% python3 -q
>>> import numpy as np
>>> import numpy.linalg as la
>>> np.set_printoptions(suppress=True, linewidth=200)
>>> A = np.load("m.npy")
>>> A
array([[-1,  1,  4,  2, -2],
       [ 1,  3,  6,  4,  0],
       [-2,  0,  3,  1, -3]])
>>> # looks like rank 2
>>> rng = np.random.default_rng(7617)
>>> A2 = A + rng.integers(-2, 3, (3, 2)) @ rng.integers(-2, 3, (2, 5))
>>> A2
array([[-1,  1,  4,  2, -2],
       [ 0,  4,  4,  2,  2],
       [ 0, -4,  7,  5, -5]])
>>> A2 - A
array([[ 0,  0,  0,  0,  0],
       [-1,  1, -2, -2,  2],
       [ 2, -4,  4,  4, -2]])
>>> np.round(la.svd(A2 - A, compute_uv=False), 2) + 0
array([8.27, 1.26, 0.  ])
>>> np.abs(A2 - A).sum(axis=1)
array([ 0,  8, 16])
>>> la.matrix_rank(A2 - A, tol=1e-8)
np.int64(2)
>>> r0 = np.array([3, 3])
>>> np.cross(A2[2, :3], A2[1, :3])
array([-44,   0,   0])
>>> U, s, Vt = la.svd(A, full_matrices=False)
>>> np.allclose(U * s @ Vt, A)
True
>>> np.round(np.cumsum(s ** 2) / np.sum(s ** 2), 2)
array([0.85, 1.  , 1.  ])
>>> r0 = np.array([-1, 3, -1])
>>> np.convolve(A[2], r0)
array([  2,  -6,  -1,   8,   3, -10,   3])
>>> np.correlate(A[2], A[0], "full")
array([  4,  -4, -14,   2,  22,   1, -14,  -4,   3])
>>> W0, _ = la.qr(np.array([[-0.7, -0.7, -0.4], [-0.2, -1.3, 0.3], [-1.6, 0.6, 1.2]]))
>>> W0.round(2)
array([[-0.4 , -0.47, -0.79],
       [-0.11, -0.83,  0.55],
       [-0.91,  0.31,  0.28]])
>>> # keeps lengths
>>> hat = np.triu(np.array([[-1, -2, 3], [2, 3, 0], [1, 2, -3]]), 1) + np.eye(3)
>>> A2 = hat @ W0 @ la.inv(hat)
>>> la.matrix_rank(A2)
np.int64(3)
>>> np.round(np.poly(A2), 2)
array([ 1.  ,  0.95, -0.95, -1.  ])
>>> np.round(la.det(A2), 2)
np.float64(1.0)
>>> A2 = np.array([[3, 3], [1, 5], [4, 2]])
>>> la.matrix_rank(np.vstack([W0, A2.T]))
np.int64(3)
>>> round(float(W0[:, 0] @ W0[:, 2]), 2)
-0.0
>>> np.round(la.svd(W0, compute_uv=False), 2)
array([1., 1., 1.])
>>> np.round(la.pinv(W0), 2)
array([[-0.4 , -0.11, -0.91],
       [-0.47, -0.83,  0.31],
       [-0.79,  0.55,  0.28]])
>>> np.round(W0 @ W0.T, 2) + 0
array([[1., 0., 0.],
       [0., 1., 0.],
       [0., 0., 1.]])
